$ ipython --no-banner

In [1]: import numpy as np

In [2]: np.set_printoptions(suppress=True, linewidth=120)

In [3]: mat = np.loadtxt("mat.csv", delimiter=",")

In [4]: mat
Out[4]: 
array([[2., 0., 1., 2., 2., 0., 2., 1., 1., 1., 1., 1., 1., 2.],
       [0., 2., 2., 0., 0., 2., 2., 0., 0., 2., 0., 2., 0., 2.],
       [0., 0., 2., 0., 0., 1., 0., 2., 1., 2., 1., 1., 1., 1.],
       [0., 0., 0., 2., 2., 0., 0., 2., 1., 0., 0., 2., 2., 2.],
       [0., 0., 0., 0., 0., 1., 2., 1., 2., 2., 0., 0., 1., 0.],
       [0., 0., 0., 0., 0., 1., 1., 1., 0., 2., 1., 1., 2., 2.],
       [0., 0., 0., 0., 0., 0., 2., 2., 0., 2., 0., 0., 0., 2.],
       [0., 0., 0., 0., 0., 0., 0., 1., 0., 1., 2., 2., 1., 0.],
       [0., 0., 0., 0., 0., 0., 0., 0., 2., 1., 2., 2., 2., 0.],
       [0., 0., 0., 0., 0., 0., 0., 0., 0., 0., 1., 1., 2., 0.],
       [0., 0., 0., 0., 0., 0., 0., 0., 0., 0., 0., 1., 0., 0.],
       [0., 0., 0., 0., 0., 0., 0., 0., 0., 0., 0., 1., 1., 2.],
       [0., 0., 0., 0., 0., 0., 0., 0., 0., 0., 0., 0., 2., 1.],
       [0., 0., 0., 0., 0., 0., 0., 0., 0., 0., 0., 0., 0., 1.]])

In [5]: np.linalg.matrix_rank(mat, rtol=0.1)
Out[5]: np.int64(9)

In [6]: print(np.argsort(-np.linalg.norm(mat, axis=0).round(6), kind="stable")[:3])
[13 12  9]

In [7]: round(float(np.linalg.norm(mat, 2) / np.linalg.norm(mat)), 4)
Out[7]: 0.7431

In [8]: np.linalg.cond(mat) > 100
Out[8]: np.True_

In [9]: left, sigma, Vh = np.linalg.svd(mat)

In [10]: V = Vh[:(sigma > 1e-8).sum()]

In [11]: rng = np.random.default_rng(312211)

In [12]: x0 = mat[10] + -2 * mat[6] + rng.integers(2) * np.eye(14)[3]

In [13]: x0
Out[13]: array([ 0.,  0.,  0.,  1.,  0.,  0., -4., -4.,  0., -4.,  0.,  1.,  0., -4.])

In [14]: np.round(np.diag(V.T @ V), 4)
Out[14]: array([1. , 1. , 1. , 0.5, 0.5, 1. , 1. , 1. , 1. , 1. , 1. , 1. , 1. , 1. ])

In [15]: np.linalg.matrix_rank(np.vstack([mat, x0]))
Out[15]: np.int64(14)

In [16]: x0 = np.array([3, -2, -3, -2, -3, -1, 1, 2, -1, 1, 2, 1, 2, -1])

In [17]: h1 = np.maximum(mat @ x0, 0)

In [18]: print(np.maximum(mat @ x0, 0) - np.maximum(-mat @ x0, 0))
[ 0. -8.  2. -3.  5.  9.  6. 11.  9.  7.  1.  1.  3. -1.]

In [19]: mat.T @ h1
Out[19]: array([ 0.,  0.,  4.,  0.,  0., 16., 31., 41., 30., 64., 58., 60., 75., 37.])

In [20]: np.flatnonzero(h1 > 1e-9)
Out[20]: array([ 2,  4,  5,  6,  7,  8,  9, 10, 11, 12])

In [21]: h1
Out[21]: array([ 0.,  0.,  2.,  0.,  5.,  9.,  6., 11.,  9.,  7.,  1.,  1.,  3.,  0.])

In [22]: np.maximum(mat @ (3 * x0), 0)
Out[22]: array([ 0.,  0.,  6.,  0., 15., 27., 18., 33., 27., 21.,  3.,  3.,  9.,  0.])

In [23]: idx = rng.permutation(14)

In [24]: idx
Out[24]: array([10,  9, 12,  3, 13,  6,  7,  2,  1, 11,  8,  4,  5,  0])

In [25]: other = mat[idx][:, idx]

In [26]: print(np.allclose(other, mat))
False

In [27]: m1 = np.array([[-30, 24, 15, -12],
    ...:     [12, -30, -6, 15],
    ...:     [-20, 16, -5, 4],
    ...:     [8, -20, 2, -5]])

In [28]: q = m1.astype(float).copy()

In [29]: for j in range(4):
    ...:     q[:, j] -= q[:, :j] @ (q[:, :j].T @ q[:, j])
    ...:     q[:, j] /= np.linalg.norm(q[:, j])
    ...: 

In [30]: np.round(q.T @ q, 4) + 0
Out[30]: 
array([[1., 0., 0., 0.],
       [0., 1., 0., 0.],
       [0., 0., 1., 0.],
       [0., 0., 0., 1.]])

In [31]: W = np.array([[0, 1, -3, 3, 1],
    ...:     [0, 3, 3, 0, 3],
    ...:     [2, -3, -2, -2, 0],
    ...:     [-2, 2, 1, 0, -2]])

In [32]: coef = np.array([0, 1, 2, 0, 1])

In [33]: hid = np.maximum(m1 @ W + coef, 0)

In [34]: (hid > 0).mean(axis=0)
Out[34]: array([0.5 , 0.25, 0.5 , 0.5 , 0.5 ])

In [35]: (hid > 0).astype(int)
Out[35]: 
array([[1, 0, 1, 0, 1],
       [0, 0, 0, 1, 0],
       [0, 1, 1, 0, 1],
       [1, 0, 0, 1, 0]])

In [36]: np.linalg.matrix_rank(hid)
Out[36]: np.int64(4)

In [37]: cent = np.array([[3, -1], [-1, 3], [-1, -1], [1, 1], [1, -2]])

In [38]: hid @ cent
Out[38]: 
array([[ 107, -310],
       [  48,   48],
       [-155,  -10],
       [  62,    6]])

In [39]: (hid @ cent).round(6).argmax(axis=1)
Out[39]: array([0, 0, 1, 0])

In [40]: P = np.triu(np.array([[2, 2, 1, 3], [3, 3, 3, 2], [3, 1, 0, 2], [2, 3, 1, 1]]), 1) + np.eye(4)

In [41]: other = P @ m1 @ np.linalg.inv(P)

In [42]: np.round(np.poly(other), 4)
Out[42]: array([    1.,    70.,  2021., 21420., 93636.])

In [43]: print(np.linalg.matrix_rank(other))
4

In [44]: print(np.trace(other), np.trace(m1))
-70.0 -70

In [45]: print(round(np.linalg.det(other), 4))
93636.0

In [46]: left, sigma, Vh = np.linalg.svd(m1, full_matrices=False)

In [47]: np.round(np.sqrt((sigma ** 2).sum()), 4), round(float(np.linalg.norm(m1)), 4)
Out[47]: (np.float64(65.8787), 65.8787)

In [48]: left.shape, sigma.shape, Vh.shape
Out[48]: ((4, 4), (4,), (4, 4))

In [49]: print(np.round(Vh @ Vh.T, 4) + 0)
[[1. 0. 0. 0.]
 [0. 1. 0. 0.]
 [0. 0. 1. 0.]
 [0. 0. 0. 1.]]

In [50]: np.round(np.cumsum(sigma ** 2) / np.sum(sigma ** 2), 4)
Out[50]: array([0.85  , 0.9371, 0.9942, 1.    ])

In [51]: print(np.round(sigma / sigma[0], 4))
[1.     0.3201 0.2592 0.083 ]

In [52]: np.allclose(left * sigma @ Vh, m1)
Out[52]: True

In [53]: other = m1 / np.linalg.norm(m1, axis=1, keepdims=True)

In [54]: gram = other @ other.T

In [55]: gram[3].round(4)
Out[55]: array([-0.6606,  0.7593, -0.87  ,  1.    ])

In [56]: gram.round(4)
Out[56]: 
array([[ 1.    , -0.87  ,  0.7593, -0.6606],
       [-0.87  ,  1.    , -0.6606,  0.7593],
       [ 0.7593, -0.6606,  1.    , -0.87  ],
       [-0.6606,  0.7593, -0.87  ,  1.    ]])

In [57]: np.argwhere(np.triu(np.abs(gram) > 0.95, 1))
Out[57]: array([], shape=(0, 2), dtype=int64)

In [58]: print(round(float(np.degrees(np.arccos(np.clip(gram[3, 1], -1, 1)))), 4))
40.6013

In [59]: (gram - 2 * np.eye(4)).round(6).argmax(axis=1)
Out[59]: array([2, 3, 0, 1])

In [60]: (np.abs(gram) > 0.9).astype(int)
Out[60]: 
array([[1, 0, 0, 0],
       [0, 1, 0, 0],
       [0, 0, 1, 0],
       [0, 0, 0, 1]])

In [61]: arr = np.loadtxt("block4.csv", delimiter=",")

In [62]: arr.round(4)
Out[62]: 
array([[-0.4411, -0.0273,  0.4102,  0.3386, -0.5113, -0.3757, -0.2471, -0.2021,  0.1269,  0.034 ],
       [ 0.0368, -0.1023, -0.0396, -0.02  ,  0.0541, -0.0004, -0.5141, -0.2198, -0.8001, -0.1748],
       [-0.147 ,  0.1878, -0.5102,  0.5074,  0.3156, -0.456 ,  0.0949,  0.0142, -0.1279,  0.3037],
       [-0.147 ,  0.2617, -0.3976,  0.0125, -0.3492, -0.0072,  0.3381, -0.1729, -0.0626, -0.6939],
       [ 0.4779, -0.1489,  0.2376, -0.0166,  0.0638, -0.6633,  0.0759,  0.3328, -0.0267, -0.3626],
       [-0.1103,  0.6394,  0.1151, -0.4308,  0.3418, -0.2563, -0.295 , -0.2404,  0.2149, -0.0818],
       [ 0.0735,  0.4969, -0.0719, -0.1131, -0.4703,  0.0363, -0.1256,  0.6121, -0.2285,  0.2541],
       [ 0.5882,  0.2826,  0.003 ,  0.5365, -0.0676,  0.2574, -0.3189, -0.1931,  0.2543, -0.1089],
       [ 0.4044,  0.0558, -0.0142, -0.2459, -0.3289, -0.2124,  0.3377, -0.548 , -0.1626,  0.4226],
       [ 0.0735, -0.3524, -0.5803, -0.2835, -0.2434, -0.1801, -0.4765,  0.0033,  0.365 ,  0.0374]])

In [63]: # orthonormal columns

In [64]: r0, r1 = arr[0], arr[1]

In [65]: round(float(r0 @ r1), 4)
Out[65]: -0.0

In [66]: pr = (r0 @ r1) / (r0 @ r0) * r0

In [67]: round((r1 - pr) @ r0, 4)
Out[67]: np.float64(-0.0)

In [68]: np.round(r1 - pr, 4)
Out[68]: array([ 0.0368, -0.1023, -0.0396, -0.02  ,  0.0541, -0.0004, -0.5141, -0.2198, -0.8001, -0.1748])

In [69]: np.linalg.matrix_rank(np.outer(r0, r1))
Out[69]: np.int64(1)

In [70]: x0 = np.array([5, 1, 5, -4, -3, -3, 4, -5, 1, 2])

In [71]: y = arr @ x0

In [72]: coef, lr = np.zeros(10), 1 / np.linalg.norm(arr, 2) ** 2

In [73]: for i in range(25):
    ...:     coef -= lr * arr.T @ (arr @ coef - y)
    ...:     if i % 5 == 0: print(i, round(np.linalg.norm(arr @ coef - y), 4))
    ...: 
0 0.0
5 0.0
10 0.0
15 0.0
20 0.0

In [74]: round(float(np.linalg.cond(arr)), 4)
Out[74]: 1.0

In [75]: F = np.load("out18.npy")

In [76]: F
Out[76]: 
array([[ 2,  3,  1,  1],
       [ 5,  6,  2,  2],
       [ 7,  8,  6,  3],
       [ 9, 10,  7,  4],
       [13, 15, 10,  6],
       [18, 18, 15, 10],
       [19, 18, 19, 10],
       [20, 23, 23, 11],
       [23, 24, 27, 14],
       [23, 26, 27, 19],
       [26, 31, 28, 21],
       [28, 35, 29, 26],
       [28, 37, 32, 30],
       [28, 42, 33, 35],
       [28, 45, 37, 39],
       [28, 45, 42, 44],
       [30, 47, 42, 49],
       [33, 51, 42, 54],
       [34, 53, 43, 54],
       [36, 55, 46, 59],
       [38, 59, 50, 63],
       [40, 63, 52, 68],
       [44, 64, 57, 71],
       [47, 64, 59, 72],
       [51, 66, 64, 75],
       [54, 66, 65, 78],
       [58, 66, 67, 80],
       [60, 66, 72, 83],
       [65, 66, 77, 83],
       [65, 67, 79, 87],
       [67, 67, 82, 87],
       [72, 67, 86, 92],
       [75, 68, 88, 93]])

In [77]: x0 = np.array([0, 2, 0, 2])

In [78]: y = F @ x0

In [79]: np.round(np.linalg.pinv(F) @ F, 4) + 0
Out[79]: 
array([[1., 0., 0., 0.],
       [0., 1., 0., 0.],
       [0., 0., 1., 0.],
       [0., 0., 0., 1.]])

In [80]: y = y + 0.05 * rng.normal(size=33)

In [81]: y.round(4)
Out[81]: 
array([  8.0256,  16.0575,  22.0745,  28.0797,  41.9821,  55.9342,  56.0416,  67.9094,  76.0031,  89.9547, 104.0525,
       122.0076, 134.119 , 154.0384, 168.0609, 178.0053, 191.9581, 210.0456, 213.9613, 228.0067, 243.9822, 262.0355,
       269.9974, 272.0497, 282.0928, 288.01  , 291.9299, 298.0422, 298.0095, 308.0783, 307.9461, 318.1285, 321.9436])

In [82]: coef, *_ = np.linalg.lstsq(F, y)

In [83]: np.round(F.T @ (y - F @ coef), 4) + 0
Out[83]: array([0., 0., 0., 0.])

In [84]: round(float(np.linalg.norm(y - F @ coef)), 4)
Out[84]: 0.3164

In [85]: coef.round()
Out[85]: array([ 0.,  2., -0.,  2.])

In [86]: [round(float(np.linalg.norm(np.linalg.solve(F.T @ F + lam * np.eye(4), F.T @ y))), 2) for lam in (0, 1, 10, 100)]
Out[86]: [2.83, 2.83, 2.81, 2.73]

In [87]: print(coef.round(4))
[ 0.002   2.0008 -0.0026  2.0004]

In [88]: blk = np.stack([mat, 5 * mat, mat[::-1]])

In [89]: np.linalg.matrix_rank(blk.reshape(3, -1))
Out[89]: np.int64(2)

In [90]: np.round(np.linalg.norm(blk, axis=(1, 2)), 4)
Out[90]: array([13.8924, 69.4622, 13.8924])

In [91]: print(np.linalg.matrix_rank(blk))
[13 13 13]

In [92]: (blk @ mat.T).shape
Out[92]: (3, 14, 14)
